In [1]: import numpy as np

In [2]: from numpy import linalg as LA

In [3]: np.set_printoptions(precision=3, suppress=True, linewidth=160, legacy="1.25")

In [4]: F = np.loadtxt("arr.csv", delimiter=",")

In [5]: F
Out[5]: 
array([[ 1.2,  0. , -1.4,  0.4, -0.5,  0.2, -0.4,  0.1, -0.5,  0.5],
       [-0.3,  1.1, -0.9, -0.7, -1.2,  1.2,  0.8,  0.9,  0.8,  0.5],
       [-1.3,  2.3, -1. ,  0.6, -0.6,  0.7, -0.8, -2. , -0.7,  0.7],
       [-1.1,  0.5,  0.1,  0.6,  0.1,  0.4, -0.3, -0.6, -1.4, -0.1],
       [-0.4, -1. , -0.2, -1.7,  1.2,  1. , -0.6, -0.6,  0.1,  0. ],
       [-0.9,  0.5, -1.2, -0.5,  0.2, -0.4, -0.6,  2.5,  0.6,  0.1],
       [-1.8, -0.6,  0.1, -1.7,  1.2, -0.1, -0.5, -0.8,  1.5, -0.3],
       [-0.6, -0.5, -0.8,  1.1,  0.2,  0. , -0.1, -0.8,  1. ,  1.1]])

In [6]: rng = np.random.default_rng(261962)

In [7]: other = F + rng.integers(-2, 3, (8, 7)) @ rng.integers(-2, 3, (7, 10))

In [8]: print(other)
[[  2.2 -12.    5.6   0.4  -1.5   1.2   1.6   0.1  -1.5  -2.5]
 [  0.7   1.1  -0.9  -5.7  -3.2   3.2   1.8  -0.1  -6.2   3.5]
 [  8.7  -0.7   2.   -4.4  -3.6  -1.3  -4.8   1.    1.3   1.7]
 [ -8.1  -0.5   2.1  -7.4   7.1   1.4  -2.3   6.4  -6.4   3.9]
 [ -4.4  -4.    2.8  -2.7   3.2   7.   -2.6   4.4   3.1  -9. ]
 [  5.1   2.5  -2.2   1.5  -5.8   3.6  -2.6   1.5   3.6  -2.9]
 [ -1.8  13.4  -8.9  -3.7  -4.8   7.9   1.5  -5.8  -7.5   4.7]
 [ -0.6  -4.5   2.2   0.1   4.2   2.    2.9   3.2   1.    7.1]]

In [9]: LA.matrix_rank(other - F, tol=1e-8)
Out[9]: 7

In [10]: round(float(LA.norm(F, "nuc")), 3)
Out[10]: 20.234

In [11]: np.round(LA.norm(F, 1), 3), round(LA.norm(F, np.inf), 3)
Out[11]: (8.3, 10.7)

In [12]: ang = np.radians(155)

In [13]: Rm = np.eye(10)

In [14]: Rm[6, 6] = Rm[5, 5] = np.cos(ang)

In [15]: Rm[6, 5], Rm[5, 6] = -np.sin(ang), np.sin(ang)

In [16]: Rm
Out[16]: 
array([[ 1.   ,  0.   ,  0.   ,  0.   ,  0.   ,  0.   ,  0.   ,  0.   ,  0.   ,  0.   ],
       [ 0.   ,  1.   ,  0.   ,  0.   ,  0.   ,  0.   ,  0.   ,  0.   ,  0.   ,  0.   ],
       [ 0.   ,  0.   ,  1.   ,  0.   ,  0.   ,  0.   ,  0.   ,  0.   ,  0.   ,  0.   ],
       [ 0.   ,  0.   ,  0.   ,  1.   ,  0.   ,  0.   ,  0.   ,  0.   ,  0.   ,  0.   ],
       [ 0.   ,  0.   ,  0.   ,  0.   ,  1.   ,  0.   ,  0.   ,  0.   ,  0.   ,  0.   ],
       [ 0.   ,  0.   ,  0.   ,  0.   ,  0.   , -0.906,  0.423,  0.   ,  0.   ,  0.   ],
       [ 0.   ,  0.   ,  0.   ,  0.   ,  0.   , -0.423, -0.906,  0.   ,  0.   ,  0.   ],
       [ 0.   ,  0.   ,  0.   ,  0.   ,  0.   ,  0.   ,  0.   ,  1.   ,  0.   ,  0.   ],
       [ 0.   ,  0.   ,  0.   ,  0.   ,  0.   ,  0.   ,  0.   ,  0.   ,  1.   ,  0.   ],
       [ 0.   ,  0.   ,  0.   ,  0.   ,  0.   ,  0.   ,  0.   ,  0.   ,  0.   ,  1.   ]])

In [17]: other = F @ Rm.T

In [18]: np.allclose(F @ F.T, other @ other.T)
Out[18]: True

In [19]: print(np.abs(other - F).max(axis=0))
[0.    0.    0.    0.    0.    2.16  2.032 0.    0.    0.   ]

In [20]: f, v = F[3], F[7]

In [21]: np.round(f @ v, 3)
Out[21]: 0.01

In [22]: pr = (f @ v) / (f @ f) * f

In [23]: LA.matrix_rank(np.outer(f, v))
Out[23]: 1

In [24]: round(float((v - pr) @ f), 3)
Out[24]: 0.0

In [25]: data = np.array([[0, 0, 0, 1, 0, 0, 0],
    ...:     [0, 0, 1, 0, 0, 0, 0],
    ...:     [0, 0, 0, 0, 1, 0, 0],
    ...:     [0, 1, 0, 0, 0, 0, 0],
    ...:     [0, 0, 0, 0, 0, 1, 0],
    ...:     [1, 0, 0, 0, 0, 0, 0],
    ...:     [0, 0, 0, 0, 0, 0, 1]])

In [26]: # 2 blocks once reordered

In [27]: F.sum(axis=0)
Out[27]: array([-5.2,  2.3, -5.3, -1.9,  0.6,  3. , -2.5, -1.3,  1.4,  2.5])

In [28]: LA.svd(F, compute_uv=False)
Out[28]: array([4.4  , 4.088, 3.633, 2.363, 2.214, 2.022, 1.146, 0.367])

In [29]: F.sum(axis=1)
Out[29]: array([-0.4,  2.2, -2.1, -1.8, -2.2,  0.3, -3. ,  0.6])

In [30]: F.mean(axis=0)
Out[30]: array([-0.65 ,  0.287, -0.662, -0.237,  0.075,  0.375, -0.312, -0.163,  0.175,  0.312])

In [31]: other = data + rng.integers(-2, 3, (7, 1)) @ rng.integers(-2, 3, (1, 7))

In [32]: print(other)
[[ 4 -4  4 -1 -2 -2 -4]
 [-4  4 -3  2  2  2  4]
 [ 2 -2  2 -1  0 -1 -2]
 [ 0  1  0  0  0  0  0]
 [ 4 -4  4 -2 -2 -1 -4]
 [ 1  0  0  0  0  0  0]
 [ 4 -4  4 -2 -2 -2 -3]]

In [33]: print(np.abs(other - data).sum(axis=1))
[22 22 11  0 22  0 22]

In [34]: LA.norm(other, axis=0)
Out[34]: array([8.307, 8.307, 7.81 , 3.742, 4.   , 3.742, 7.81 ])

In [35]: round(LA.norm(other[1] - other[2]), 3)
Out[35]: 12.45

In [36]: print(round(float(LA.norm(other) ** 2 / LA.norm(other, 2) ** 2), 3))
1.018

In [37]: round(LA.norm(other, "nuc"), 3)
Out[37]: 22.972

In [38]: round(LA.norm(other[1], 1), 3), round(float(LA.norm(other[1], np.inf)), 3)
Out[38]: (21.0, 4.0)

In [39]: print(F.reshape(2, -1))
[[ 1.2  0.  -1.4  0.4 -0.5  0.2 -0.4  0.1 -0.5  0.5 -0.3  1.1 -0.9 -0.7 -1.2  1.2  0.8  0.9  0.8  0.5 -1.3  2.3 -1.   0.6 -0.6  0.7 -0.8 -2.  -0.7  0.7 -1.1
   0.5  0.1  0.6  0.1  0.4 -0.3 -0.6 -1.4 -0.1]
 [-0.4 -1.  -0.2 -1.7  1.2  1.  -0.6 -0.6  0.1  0.  -0.9  0.5 -1.2 -0.5  0.2 -0.4 -0.6  2.5  0.6  0.1 -1.8 -0.6  0.1 -1.7  1.2 -0.1 -0.5 -0.8  1.5 -0.3 -0.6
  -0.5 -0.8  1.1  0.2  0.  -0.1 -0.8  1.   1.1]]

In [40]: F.reshape(-1, 2)
Out[40]: 
array([[ 1.2,  0. ],
       [-1.4,  0.4],
       [-0.5,  0.2],
       [-0.4,  0.1],
       [-0.5,  0.5],
       [-0.3,  1.1],
       [-0.9, -0.7],
       [-1.2,  1.2],
       [ 0.8,  0.9],
       [ 0.8,  0.5],
       [-1.3,  2.3],
       [-1. ,  0.6],
       [-0.6,  0.7],
       [-0.8, -2. ],
       [-0.7,  0.7],
       [-1.1,  0.5],
       [ 0.1,  0.6],
       [ 0.1,  0.4],
       [-0.3, -0.6],
       [-1.4, -0.1],
       [-0.4, -1. ],
       [-0.2, -1.7],
       [ 1.2,  1. ],
       [-0.6, -0.6],
       [ 0.1,  0. ],
       [-0.9,  0.5],
       [-1.2, -0.5],
       [ 0.2, -0.4],
       [-0.6,  2.5],
       [ 0.6,  0.1],
       [-1.8, -0.6],
       [ 0.1, -1.7],
       [ 1.2, -0.1],
       [-0.5, -0.8],
       [ 1.5, -0.3],
       [-0.6, -0.5],
       [-0.8,  1.1],
       [ 0.2,  0. ],
       [-0.1, -0.8],
       [ 1. ,  1.1]])

In [41]: blk = F.reshape(8, 2, -1)

In [42]: blk[:, 0]
Out[42]: 
array([[ 1.2,  0. , -1.4,  0.4, -0.5],
       [-0.3,  1.1, -0.9, -0.7, -1.2],
       [-1.3,  2.3, -1. ,  0.6, -0.6],
       [-1.1,  0.5,  0.1,  0.6,  0.1],
       [-0.4, -1. , -0.2, -1.7,  1.2],
       [-0.9,  0.5, -1.2, -0.5,  0.2],
       [-1.8, -0.6,  0.1, -1.7,  1.2],
       [-0.6, -0.5, -0.8,  1.1,  0.2]])

In [43]: blk.shape
Out[43]: (8, 2, 5)

In [44]: x0 = np.array([-2, 1, 1, 0, -2, 1, 1])

In [45]: print((data * x0).sum(axis=1))
[ 0  1 -2  1  1 -2  1]

In [46]: np.einsum("ij,j->i", data, x0)
Out[46]: array([ 0,  1, -2,  1,  1, -2,  1])

In [47]: data @ np.ones(7)
Out[47]: array([1., 1., 1., 1., 1., 1., 1.])

In [48]: LA.norm(data @ x0) <= LA.norm(data, 2) * LA.norm(x0) + 1e-9
Out[48]: True

In [49]: feats = np.array([[1, 1, 1, 1, -1, -1, -1, -1],
    ...:     [1, -1, -1, 1, -1, 1, 1, -1],
    ...:     [1, -1, 1, -1, 1, -1, 1, -1],
    ...:     [1, 1, -1, -1, 1, 1, -1, -1],
    ...:     [1, -1, 1, -1, -1, 1, -1, 1],
    ...:     [1, -1, -1, 1, 1, -1, -1, 1],
    ...:     [1, 1, 1, 1, 1, 1, 1, 1],
    ...:     [1, 1, -1, -1, -1, -1, 1, 1]])

In [50]: blk = np.stack([feats, 2 * feats, feats[::-1]])

In [51]: blk.shape
Out[51]: (3, 8, 8)

In [52]: LA.matrix_rank(blk.reshape(3, -1))
Out[52]: 2

In [53]: np.einsum("bij,cij->bc", blk, blk)
Out[53]: 
array([[ 64, 128,   0],
       [128, 256,   0],
       [  0,   0,  64]])

In [54]: LA.matrix_rank(blk)
Out[54]: array([8, 8, 8])

In [55]: feats.T @ feats
Out[55]: 
array([[8, 0, 0, 0, 0, 0, 0, 0],
       [0, 8, 0, 0, 0, 0, 0, 0],
       [0, 0, 8, 0, 0, 0, 0, 0],
       [0, 0, 0, 8, 0, 0, 0, 0],
       [0, 0, 0, 0, 8, 0, 0, 0],
       [0, 0, 0, 0, 0, 8, 0, 0],
       [0, 0, 0, 0, 0, 0, 8, 0],
       [0, 0, 0, 0, 0, 0, 0, 8]])

In [56]: print(LA.svd(feats, compute_uv=False))
[2.828 2.828 2.828 2.828 2.828 2.828 2.828 2.828]

In [57]: LA.norm(feats, axis=0)
Out[57]: array([2.828, 2.828, 2.828, 2.828, 2.828, 2.828, 2.828, 2.828])

In [58]: data.sum(axis=1)
Out[58]: array([1, 1, 1, 1, 1, 1, 1])

In [59]: LA.matrix_power(data, 2)
Out[59]: 
array([[0, 1, 0, 0, 0, 0, 0],
       [0, 0, 0, 0, 1, 0, 0],
       [0, 0, 0, 0, 0, 1, 0],
       [0, 0, 1, 0, 0, 0, 0],
       [1, 0, 0, 0, 0, 0, 0],
       [0, 0, 0, 1, 0, 0, 0],
       [0, 0, 0, 0, 0, 0, 1]])

In [60]: print(np.sort(np.abs(LA.eigvals(data)))[::-1])
[1. 1. 1. 1. 1. 1. 1.]

In [61]: pr = np.eye(7)[3]

In [62]: for _ in range(5):
    ...:     pr = pr @ data
    ...:     print(pr.round(3))
    ...: 
[0. 1. 0. 0. 0. 0. 0.]
[0. 0. 1. 0. 0. 0. 0.]
[0. 0. 0. 0. 1. 0. 0.]
[0. 0. 0. 0. 0. 1. 0.]
[1. 0. 0. 0. 0. 0. 0.]

In [63]: f = np.array([1, -2, -2, 2, 1, 0, 0, 0])

In [64]: other = feats + np.outer(f, np.eye(8)[4])

In [65]: LA.matrix_rank(LA.inv(other) - LA.inv(feats), tol=1e-8)
Out[65]: 1

In [66]: LA.matrix_rank(other - feats)
Out[66]: 1

In [67]: np.round(LA.det(other) / LA.det(feats), 3), np.round(1 + LA.solve(feats, f)[4], 3)
Out[67]: (1.0, 1.0)

In [68]: other = feats / LA.norm(feats, axis=1, keepdims=True)

In [69]: C2 = other @ other.T

In [70]: C2[6].round(3) + 0
Out[70]: array([0., 0., 0., 0., 0., 0., 1., 0.])

In [71]: (C2 - 2 * np.eye(8)).round(6).argmax(axis=1)
Out[71]: array([1, 0, 0, 0, 0, 0, 0, 0])

In [72]: np.degrees(np.arccos(np.clip(C2[6, 0], -1, 1)))
Out[72]: 90.0

In [73]: (np.abs(C2) > 0.9).astype(int)
Out[73]: 
array([[1, 0, 0, 0, 0, 0, 0, 0],
       [0, 1, 0, 0, 0, 0, 0, 0],
       [0, 0, 1, 0, 0, 0, 0, 0],
       [0, 0, 0, 1, 0, 0, 0, 0],
       [0, 0, 0, 0, 1, 0, 0, 0],
       [0, 0, 0, 0, 0, 1, 0, 0],
       [0, 0, 0, 0, 0, 0, 1, 0],
       [0, 0, 0, 0, 0, 0, 0, 1]])

In [74]: print(C2.round(3) + 0)
[[1. 0. 0. 0. 0. 0. 0. 0.]
 [0. 1. 0. 0. 0. 0. 0. 0.]
 [0. 0. 1. 0. 0. 0. 0. 0.]
 [0. 0. 0. 1. 0. 0. 0. 0.]
 [0. 0. 0. 0. 1. 0. 0. 0.]
 [0. 0. 0. 0. 0. 1. 0. 0.]
 [0. 0. 0. 0. 0. 0. 1. 0.]
 [0. 0. 0. 0. 0. 0. 0. 1.]]

In [75]: X = np.load("w.npy")

In [76]: print(X)
[[-2.211 -1.496 -3.869 -2.393  5.594]
 [-4.503 -1.987  1.413  6.855  0.443]
 [ 1.798 -7.763  3.196 -2.982 -0.964]
 [-3.603 -1.19  -4.705  0.267 -6.863]]

In [77]: np.round(LA.norm(X, 1), 3), round(LA.norm(X, np.inf), 3)
Out[77]: (13.864, 16.703)

In [78]: print(round(float(LA.norm(X, "nuc")), 3))
34.39

In [79]: print(round(LA.norm(X[0] - X[2]), 3))
12.191

In [80]: print(LA.norm(X, axis=1).argmax())
3

In [81]: print(LA.norm(X, axis=1))
[7.689 8.568 9.139 9.149]

In [82]: f, v = X[3], X[0]

In [83]: round(f @ f, 3)
Out[83]: 83.701

In [84]: pr = (f @ v) / (f @ f) * f

In [85]: LA.matrix_rank(np.outer(f, v))
Out[85]: 1

In [86]: np.round((v - pr) @ f, 3)
Out[86]: -0.0

In [87]: round(float(LA.norm(f + v) ** 2 + LA.norm(f - v) ** 2), 3)
Out[87]: 285.636

In [88]: print(v - pr)
[-2.688 -1.653 -4.492 -2.357  4.686]

In [89]: pr
Out[89]: array([ 0.477,  0.157,  0.623, -0.035,  0.909])
